>>> import numpy as np
>>> import numpy.linalg as la
>>> np.set_printoptions(suppress=True, linewidth=160)
>>> m1 = np.loadtxt("a.csv", delimiter=",")
>>> m1
array([[0., 0., 0., 0., 0., 0., 1., 0., 0., 1., 0., 1., 0., 0., 0., 0.],
       [0., 0., 1., 1., 0., 1., 0., 0., 1., 0., 1., 0., 0., 0., 0., 1.],
       [0., 1., 0., 1., 1., 1., 0., 0., 1., 0., 1., 0., 0., 0., 0., 1.],
       [0., 1., 1., 0., 1., 1., 0., 0., 1., 0., 1., 0., 0., 0., 0., 1.],
       [0., 0., 1., 1., 0., 0., 0., 0., 1., 0., 0., 0., 0., 0., 0., 1.],
       [0., 1., 1., 1., 0., 0., 0., 0., 1., 0., 0., 0., 0., 0., 0., 1.],
       [1., 0., 0., 0., 0., 0., 0., 0., 0., 1., 0., 1., 0., 0., 0., 0.],
       [0., 0., 0., 0., 0., 0., 0., 0., 0., 0., 0., 0., 0., 0., 1., 0.],
       [0., 1., 1., 1., 1., 1., 0., 0., 0., 0., 1., 0., 0., 0., 0., 1.],
       [1., 0., 0., 0., 0., 0., 1., 0., 0., 0., 0., 1., 1., 0., 0., 0.],
       [0., 1., 1., 1., 0., 0., 0., 0., 1., 0., 0., 0., 0., 0., 0., 1.],
       [1., 0., 0., 0., 0., 0., 1., 0., 0., 1., 0., 0., 1., 0., 0., 0.],
       [0., 0., 0., 0., 0., 0., 0., 0., 0., 1., 0., 1., 0., 0., 0., 0.],
       [0., 0., 0., 0., 0., 0., 0., 0., 0., 0., 0., 0., 0., 0., 1., 0.],
       [0., 0., 0., 0., 0., 0., 0., 1., 0., 0., 0., 0., 0., 1., 0., 0.],
       [0., 1., 1., 1., 1., 1., 0., 0., 1., 0., 1., 0., 0., 0., 0., 0.]])
>>> # equal to its transpose
>>> vals, V = la.eigh(m1)
>>> x = np.array([-2, -1, 3, 1, 3, -3, 2, 0, 0, -2, -2, -3, -3, -3, -1, 3])
>>> print(np.round(x @ m1 @ x / (x @ x), 2), round(vals[0], 2), np.round(vals[-1], 2))
0.46 -2.29 6.15
>>> (np.sign(V[:, -1].round(6)) == np.sign(V[0, -1].round(6))).astype(int)
array([1, 0, 0, 0, 0, 0, 1, 1, 0, 1, 0, 1, 1, 1, 1, 0])
>>> print(np.abs(m1).sum(axis=1).max(), np.round(np.abs(vals).max(), 2))
7.0 6.15
>>> np.round(la.eigvalsh(m1[1:, 1:]), 2) + 0
array([-2.29, -1.56, -1.41, -1.3 , -1.  , -1.  , -1.  , -1.  ,  0.  ,  0.  ,  0.  ,  0.44,  1.41,  2.56,  6.15])
>>> la.lstsq(m1[:-1].T, m1[-1])[2]
np.int32(13)
>>> np.unique(m1.round(6), axis=0).shape
(14, 16)
>>> print(round(np.trace(la.pinv(m1) @ m1), 2))
14.0
>>> np.abs(np.diag(la.qr(m1)[1])) > 1e-9
array([ True,  True,  True,  True,  True,  True,  True,  True,  True,  True, False,  True,  True, False,  True,  True])
>>> print(m1.sum(axis=0))
[3. 6. 7. 7. 4. 5. 3. 1. 7. 4. 5. 4. 2. 1. 2. 7.]
>>> Lm = np.diag(m1.sum(axis=1)) - m1
>>> la.matrix_rank(Lm)
np.int64(13)
>>> round(la.det(Lm[1:, 1:]))
0
>>> Lm @ np.ones(16)
array([0., 0., 0., 0., 0., 0., 0., 0., 0., 0., 0., 0., 0., 0., 0., 0.])
>>> print(np.round(la.eigvalsh(Lm), 2) + 0)
[0. 0. 0. 1. 2. 3. 4. 4. 5. 5. 5. 7. 8. 8. 8. 8.]
>>> f = np.array([0, -2, 6, -9, -8, 7, -4, 5]) + 0.5
>>> M = np.outer(f, f) / (f @ f)
>>> M.round(2) + 0
array([[ 0.  ,  0.  ,  0.01, -0.02, -0.01,  0.01, -0.01,  0.01],
       [ 0.  ,  0.01, -0.04,  0.05,  0.04, -0.04,  0.02, -0.03],
       [ 0.01, -0.04,  0.16, -0.2 , -0.18,  0.18, -0.08,  0.13],
       [-0.02,  0.05, -0.2 ,  0.27,  0.23, -0.23,  0.11, -0.17],
       [-0.01,  0.04, -0.18,  0.23,  0.21, -0.21,  0.1 , -0.15],
       [ 0.01, -0.04,  0.18, -0.23, -0.21,  0.21, -0.1 ,  0.15],
       [-0.01,  0.02, -0.08,  0.11,  0.1 , -0.1 ,  0.05, -0.07],
       [ 0.01, -0.03,  0.13, -0.17, -0.15,  0.15, -0.07,  0.11]])
>>> rank = la.matrix_rank(M)
>>> rank
np.int64(1)
>>> null = la.svd(M)[2][rank:].T
>>> [int(la.matrix_rank(np.delete(M, i, axis=0))) for i in range(8)]
[1, 1, 1, 1, 1, 1, 1, 1]
>>> [int(la.matrix_rank(M[:, :j + 1])) for j in range(8)]
[1, 1, 1, 1, 1, 1, 1, 1]
>>> print(np.round(null @ null.T, 2) + 0)
[[ 1.    0.   -0.01  0.02  0.01 -0.01  0.01 -0.01]
 [ 0.    0.99  0.04 -0.05 -0.04  0.04 -0.02  0.03]
 [-0.01  0.04  0.84  0.2   0.18 -0.18  0.08 -0.13]
 [ 0.02 -0.05  0.2   0.73 -0.23  0.23 -0.11  0.17]
 [ 0.01 -0.04  0.18 -0.23  0.79  0.21 -0.1   0.15]
 [-0.01  0.04 -0.18  0.23  0.21  0.79  0.1  -0.15]
 [ 0.01 -0.02  0.08 -0.11 -0.1   0.1   0.95  0.07]
 [-0.01  0.03 -0.13  0.17  0.15 -0.15  0.07  0.89]]
